>>> import numpy as np
>>> import numpy.linalg as la
>>> np.set_printoptions(precision=3, suppress=True, linewidth=140, legacy="1.25")
>>> J = np.load("out17.npy")
>>> J
array([[ 0.954, -0.045,  0.05 ,  0.103, -0.072, -0.097, -0.09 ,  0.077],
       [-0.045,  0.957,  0.049,  0.101, -0.07 , -0.095, -0.087,  0.075],
       [ 0.05 ,  0.049,  0.945, -0.113,  0.079,  0.106,  0.098, -0.085],
       [ 0.103,  0.101, -0.113,  0.767,  0.162,  0.219,  0.202, -0.174],
       [-0.072, -0.07 ,  0.079,  0.162,  0.888, -0.152, -0.14 ,  0.121],
       [-0.097, -0.095,  0.106,  0.219, -0.152,  0.794, -0.19 ,  0.164],
       [-0.09 , -0.087,  0.098,  0.202, -0.14 , -0.19 ,  0.825,  0.151],
       [ 0.077,  0.075, -0.085, -0.174,  0.121,  0.164,  0.151,  0.87 ]])
>>> # null space of dimension 1
>>> la.matrix_power(J, 4)
array([[ 0.954, -0.045,  0.05 ,  0.103, -0.072, -0.097, -0.09 ,  0.077],
       [-0.045,  0.957,  0.049,  0.101, -0.07 , -0.095, -0.087,  0.075],
       [ 0.05 ,  0.049,  0.945, -0.113,  0.079,  0.106,  0.098, -0.085],
       [ 0.103,  0.101, -0.113,  0.767,  0.162,  0.219,  0.202, -0.174],
       [-0.072, -0.07 ,  0.079,  0.162,  0.888, -0.152, -0.14 ,  0.121],
       [-0.097, -0.095,  0.106,  0.219, -0.152,  0.794, -0.19 ,  0.164],
       [-0.09 , -0.087,  0.098,  0.202, -0.14 , -0.19 ,  0.825,  0.151],
       [ 0.077,  0.075, -0.085, -0.174,  0.121,  0.164,  0.151,  0.87 ]])
>>> J @ J
array([[ 0.954, -0.045,  0.05 ,  0.103, -0.072, -0.097, -0.09 ,  0.077],
       [-0.045,  0.957,  0.049,  0.101, -0.07 , -0.095, -0.087,  0.075],
       [ 0.05 ,  0.049,  0.945, -0.113,  0.079,  0.106,  0.098, -0.085],
       [ 0.103,  0.101, -0.113,  0.767,  0.162,  0.219,  0.202, -0.174],
       [-0.072, -0.07 ,  0.079,  0.162,  0.888, -0.152, -0.14 ,  0.121],
       [-0.097, -0.095,  0.106,  0.219, -0.152,  0.794, -0.19 ,  0.164],
       [-0.09 , -0.087,  0.098,  0.202, -0.14 , -0.19 ,  0.825,  0.151],
       [ 0.077,  0.075, -0.085, -0.174,  0.121,  0.164,  0.151,  0.87 ]])
>>> round(float(np.trace(J)), 3)
7.0
>>> (J + J.T) / 2
array([[ 0.954, -0.045,  0.05 ,  0.103, -0.072, -0.097, -0.09 ,  0.077],
       [-0.045,  0.957,  0.049,  0.101, -0.07 , -0.095, -0.087,  0.075],
       [ 0.05 ,  0.049,  0.945, -0.113,  0.079,  0.106,  0.098, -0.085],
       [ 0.103,  0.101, -0.113,  0.767,  0.162,  0.219,  0.202, -0.174],
       [-0.072, -0.07 ,  0.079,  0.162,  0.888, -0.152, -0.14 ,  0.121],
       [-0.097, -0.095,  0.106,  0.219, -0.152,  0.794, -0.19 ,  0.164],
       [-0.09 , -0.087,  0.098,  0.202, -0.14 , -0.19 ,  0.825,  0.151],
       [ 0.077,  0.075, -0.085, -0.174,  0.121,  0.164,  0.151,  0.87 ]])
>>> round(float(np.abs(la.eigvals(J)).max()), 3)
1.0
>>> U, sv, Vh = la.svd(J)
>>> vecs = Vh[:(sv > 1e-8).sum()]
>>> rng = np.random.default_rng(4)
>>> x = J[1] + 3 * J[2] + rng.integers(2) * np.eye(8)[3]
>>> x
array([ 0.106,  1.103,  2.884,  0.761,  0.166,  0.224,  0.207, -0.179])
>>> print(la.matrix_rank(np.vstack([J, x])))
8
>>> np.diag(vecs.T @ vecs)
array([0.954, 0.957, 0.945, 0.767, 0.888, 0.794, 0.825, 0.87 ])
>>> np.allclose(vecs.T @ vecs @ x, x)
False
>>> evals, vecs = la.eigh(J)
>>> la.eigvalsh(J + 2 * np.eye(8))
array([2., 3., 3., 3., 3., 3., 3., 3.])
>>> evals.round(3) + 0
array([0., 1., 1., 1., 1., 1., 1., 1.])
>>> np.round(la.svd(J, compute_uv=False), 3) + 0
array([1., 1., 1., 1., 1., 1., 1., 0.])
>>> evals, vecs = la.eigh(J)
>>> x = np.array([0, -2, 1, 0, 2, 1, 0, 2])
>>> la.eigvalsh(J[1:, 1:])
array([0.046, 1.   , 1.   , 1.   , 1.   , 1.   , 1.   ])
>>> print(vecs * np.maximum(evals, 0) @ vecs.T)
[[ 0.954 -0.045  0.05   0.103 -0.072 -0.097 -0.09   0.077]
 [-0.045  0.957  0.049  0.101 -0.07  -0.095 -0.087  0.075]
 [ 0.05   0.049  0.945 -0.113  0.079  0.106  0.098 -0.085]
 [ 0.103  0.101 -0.113  0.767  0.162  0.219  0.202 -0.174]
 [-0.072 -0.07   0.079  0.162  0.888 -0.152 -0.14   0.121]
 [-0.097 -0.095  0.106  0.219 -0.152  0.794 -0.19   0.164]
 [-0.09  -0.087  0.098  0.202 -0.14  -0.19   0.825  0.151]
 [ 0.077  0.075 -0.085 -0.174  0.121  0.164  0.151  0.87 ]]
>>> vecs * np.abs(evals) @ vecs.T
array([[ 0.954, -0.045,  0.05 ,  0.103, -0.072, -0.097, -0.09 ,  0.077],
       [-0.045,  0.957,  0.049,  0.101, -0.07 , -0.095, -0.087,  0.075],
       [ 0.05 ,  0.049,  0.945, -0.113,  0.079,  0.106,  0.098, -0.085],
       [ 0.103,  0.101, -0.113,  0.767,  0.162,  0.219,  0.202, -0.174],
       [-0.072, -0.07 ,  0.079,  0.162,  0.888, -0.152, -0.14 ,  0.121],
       [-0.097, -0.095,  0.106,  0.219, -0.152,  0.794, -0.19 ,  0.164],
       [-0.09 , -0.087,  0.098,  0.202, -0.14 , -0.19 ,  0.825,  0.151],
       [ 0.077,  0.075, -0.085, -0.174,  0.121,  0.164,  0.151,  0.87 ]])
>>> np.allclose(J[:-1].T @ la.lstsq(J[:-1].T, J[-1])[0], J[-1])
True
>>> la.lstsq(J[:-1].T, J[-1])[2]
7
>>> print(np.round(np.trace(la.pinv(J) @ J), 3))
7.0
>>> mat = np.load("mat.npy")
>>> mat
array([[-1,  2,  0, -1,  1, -3,  3],
       [-3, -1,  3,  0,  0,  2, -1],
       [-3, -3,  3,  0,  3,  1,  0],
       [-3, -1,  3,  0,  0,  2, -1],
       [-1,  1, -1, -2, -2, -1, -3],
       [ 3, -2,  2,  0,  0,  3, -2],
       [ 1,  2, -1, -1,  0,  0, -3],
       [-3,  2,  0,  3,  0,  0,  0],
       [-3,  3, -1,  2, -1,  3,  1],
       [-1,  0, -3, -3, -3, -3, -3],
       [ 0, -3, -1, -1, -2, -1,  2],
       [ 3,  3, -1,  3,  2,  1,  2]])
>>> # rows 1 and 3 are equal
>>> hat = mat @ la.solve(mat.T @ mat, mat.T)
>>> np.diag(hat)
array([0.794, 0.353, 0.884, 0.353, 0.296, 0.541, 0.412, 0.857, 0.936, 0.529, 0.591, 0.454])
>>> np.allclose(hat @ hat, hat)
True
>>> np.round(la.eigvalsh(hat), 3) + 0
array([0., 0., 0., 0., 0., 1., 1., 1., 1., 1., 1., 1.])
>>> np.round(hat @ mat[:, 1], 3) + 0
array([ 2., -1., -3., -1.,  1., -2.,  2.,  2.,  3.,  0., -3.,  3.])
>>> la.matrix_rank(np.eye(12) - hat)
5
>>> A2 = np.array([[0, 0], [0, 3]])
>>> m1 = np.tile(A2, (2, 2))
>>> print(m1)
[[0 0 0 0]
 [0 3 0 3]
 [0 0 0 0]
 [0 3 0 3]]
>>> # 3 groups of indices that never mix
>>> def softmax(z):
...     e = np.exp(z - z.max(axis=-1, keepdims=True))
...     return e / e.sum(axis=-1, keepdims=True)
... 
>>> softmax(m1[0])
array([0.25, 0.25, 0.25, 0.25])
>>> print(softmax(10 * m1[0]))
[0.25 0.25 0.25 0.25]
>>> scores = m1 @ m1.T / np.sqrt(4)
>>> np.round(softmax(scores + np.triu(np.full(scores.shape, -np.inf), 1)), 3) + 0
array([[1.   , 0.   , 0.   , 0.   ],
       [0.   , 1.   , 0.   , 0.   ],
       [0.333, 0.333, 0.333, 0.   ],
       [0.   , 0.5  , 0.   , 0.5  ]])
>>> np.round(softmax(scores), 3) + 0
array([[0.25, 0.25, 0.25, 0.25],
       [0.  , 0.5 , 0.  , 0.5 ],
       [0.25, 0.25, 0.25, 0.25],
       [0.  , 0.5 , 0.  , 0.5 ]])
>>> print(softmax(scores)[0] @ m1)
[0.  1.5 0.  1.5]
